In [1]: import numpy as np

In [2]: import numpy.linalg as la

In [3]: np.set_printoptions(precision=2, suppress=True, linewidth=140)

In [4]: rng = np.random.default_rng(1)

In [5]: lab = rng.integers(0, 2, 5)

In [6]: W0 = np.array([[-1, 2, -3, 0, 3],
   ...:     [3, -3, 2, 0, 1],
   ...:     [0, -3, -3, 1, 1],
   ...:     [3, 0, 0, -2, 1],
   ...:     [1, 1, -3, -2, 2]]) * (lab[:, None] == lab)

In [7]: W0
Out[7]: 
array([[-1,  0,  0,  0,  3],
       [ 0, -3,  2,  0,  0],
       [ 0, -3, -3,  1,  0],
       [ 0,  0,  0, -2,  0],
       [ 1,  0,  0,  0,  2]])

In [8]: # 2 groups of indices that never mix

In [9]: other = W0[0, 0] * W0[1:] - np.outer(W0[1:, 0], W0[0])

In [10]: other
Out[10]: 
array([[ 0,  3, -2,  0,  0],
       [ 0,  3,  3, -1,  0],
       [ 0,  0,  0,  2,  0],
       [ 0,  0,  0,  0, -5]])

In [11]: la.matrix_rank(other), la.matrix_rank(W0)
Out[11]: (np.int64(4), np.int64(5))

In [12]: np.flatnonzero(~other.round(6).any(axis=1))
Out[12]: array([], dtype=int64)

In [13]: other = la.inv(W0)

In [14]: la.det(W0) * other
Out[14]: 
array([[-60.,  -0.,  -0.,  -0.,  90.],
       [ -0., -30., -20., -10.,  -0.],
       [ -0.,  30., -30., -15.,  -0.],
       [ -0.,  -0.,  -0., -75.,  -0.],
       [ 30.,   0.,   0.,   0.,  30.]])

In [15]: round(la.slogdet(W0)[0], 2)
Out[15]: np.float64(1.0)

In [16]: round(float(la.cond(W0)), 2)
Out[16]: 3.27

In [17]: P = np.triu(np.array([[1, 5, 0, 4, 1],
    ...:     [2, 2, 4, 0, 5],
    ...:     [3, 3, 0, 3, 3],
    ...:     [0, 1, 4, 1, 5],
    ...:     [5, 2, 0, 2, 3]]), 1) + np.eye(5)

In [18]: other = P @ W0 @ la.inv(P)

In [19]: np.poly(other)
Out[19]: array([   1.,    7.,   14.,  -37., -165., -150.])

In [20]: P @ W0 - W0 @ P
Out[20]: 
array([[  1., -10.,  10.,  -4.,   3.],
       [  5., -12.,   0.,  -2.,  19.],
       [  3.,   0.,  12.,   3.,  25.],
       [  5.,   0.,   0.,   0.,  20.],
       [  0.,  -5.,   0.,  -4.,  -1.]])

In [21]: lab = rng.permutation(5)

In [22]: lab
Out[22]: array([3, 0, 1, 4, 2])

In [23]: other = W0[lab][:, lab]

In [24]: np.sort(np.abs(la.eigvals(other)))
Out[24]: array([1.79, 2.  , 2.79, 3.87, 3.87])

In [25]: np.diag(other)
Out[25]: array([-2, -1, -3,  2, -3])

In [26]: round(float(la.det(other)), 2), np.round(la.det(W0[lab]), 2)
Out[26]: (150.0, np.float64(150.0))

In [27]: np.allclose(other, W0)
Out[27]: False

In [28]: J = np.load("dump.npy")

In [29]: J
Out[29]: 
array([[ -1.,   0.,   0.,   0.,   0.,   0.,   0.,   0.,   0.,   0.,   0.],
       [  0.,  15., -12.,   8., -12., -20.,  12.,   0.,   8.,  -8., -20.],
       [  0., -12.,   8.,  -6.,   9.,  15.,  -9.,   0.,  -6.,   6.,  15.],
       [  0.,   8.,  -6.,   3.,  -6., -10.,   6.,   0.,   4.,  -4., -10.],
       [  0., -12.,   9.,  -6.,   8.,  15.,  -9.,   0.,  -6.,   6.,  15.],
       [  0., -20.,  15., -10.,  15.,  24., -15.,   0., -10.,  10.,  25.],
       [  0.,  12.,  -9.,   6.,  -9., -15.,   8.,   0.,   6.,  -6., -15.],
       [  0.,   0.,   0.,   0.,   0.,   0.,   0.,  -1.,   0.,   0.,   0.],
       [  0.,   8.,  -6.,   4.,  -6., -10.,   6.,   0.,   3.,  -4., -10.],
       [  0.,  -8.,   6.,  -4.,   6.,  10.,  -6.,   0.,  -4.,   3.,  10.],
       [  0., -20.,  15., -10.,  15.,  25., -15.,   0., -10.,  10.,  24.]])

In [30]: round(float(la.eigvalsh(J).min()), 2)
Out[30]: -1.0

In [31]: [round(float(la.det(J[:i, :i])), 2) + 0 for i in range(1, 12)]
Out[31]: [-1.0, -15.0, 24.0, -28.0, 37.0, -62.0, 71.0, -71.0, 75.0, -79.0, 104.0]

In [32]: vals, vecs = la.eigh(J)

In [33]: la.svd(J, compute_uv=False)
Out[33]: array([104.,   1.,   1.,   1.,   1.,   1.,   1.,   1.,   1.,   1.,   1.])

In [34]: np.round(vecs @ np.diag(vals) @ vecs.T, 2) + 0
Out[34]: 
array([[ -1.,   0.,   0.,   0.,   0.,   0.,   0.,   0.,   0.,   0.,   0.],
       [  0.,  15., -12.,   8., -12., -20.,  12.,   0.,   8.,  -8., -20.],
       [  0., -12.,   8.,  -6.,   9.,  15.,  -9.,   0.,  -6.,   6.,  15.],
       [  0.,   8.,  -6.,   3.,  -6., -10.,   6.,   0.,   4.,  -4., -10.],
       [  0., -12.,   9.,  -6.,   8.,  15.,  -9.,   0.,  -6.,   6.,  15.],
       [  0., -20.,  15., -10.,  15.,  24., -15.,   0., -10.,  10.,  25.],
       [  0.,  12.,  -9.,   6.,  -9., -15.,   8.,   0.,   6.,  -6., -15.],
       [  0.,   0.,   0.,   0.,   0.,   0.,   0.,  -1.,   0.,   0.,   0.],
       [  0.,   8.,  -6.,   4.,  -6., -10.,   6.,   0.,   3.,  -4., -10.],
       [  0.,  -8.,   6.,  -4.,   6.,  10.,  -6.,   0.,  -4.,   3.,  10.],
       [  0., -20.,  15., -10.,  15.,  25., -15.,   0., -10.,  10.,  24.]])

In [35]: (vals > 1e-8).sum(), (vals < -1e-8).sum()
Out[35]: (np.int64(1), np.int64(10))

In [36]: np.abs(vecs[:, -1])
Out[36]: array([0.  , 0.39, 0.29, 0.2 , 0.29, 0.49, 0.29, 0.  , 0.2 , 0.2 , 0.49])

In [37]: np.round(vecs.T @ J @ vecs, 2) + 0
Out[37]: 
array([[ -1.,   0.,   0.,   0.,   0.,   0.,   0.,   0.,   0.,   0.,   0.],
       [  0.,  -1.,   0.,   0.,   0.,   0.,   0.,   0.,   0.,   0.,   0.],
       [  0.,   0.,  -1.,   0.,   0.,   0.,   0.,   0.,   0.,   0.,   0.],
       [  0.,   0.,   0.,  -1.,   0.,   0.,   0.,   0.,   0.,   0.,   0.],
       [  0.,   0.,   0.,   0.,  -1.,   0.,   0.,   0.,   0.,   0.,   0.],
       [  0.,   0.,   0.,   0.,   0.,  -1.,   0.,   0.,   0.,   0.,   0.],
       [  0.,   0.,   0.,   0.,   0.,   0.,  -1.,   0.,   0.,   0.,   0.],
       [  0.,   0.,   0.,   0.,   0.,   0.,   0.,  -1.,   0.,   0.,   0.],
       [  0.,   0.,   0.,   0.,   0.,   0.,   0.,   0.,  -1.,   0.,   0.],
       [  0.,   0.,   0.,   0.,   0.,   0.,   0.,   0.,   0.,  -1.,   0.],
       [  0.,   0.,   0.,   0.,   0.,   0.,   0.,   0.,   0.,   0., 104.]])

In [38]: np.unique(vals.round(6) + 0, return_counts=True)[1]
Out[38]: array([10,  1])
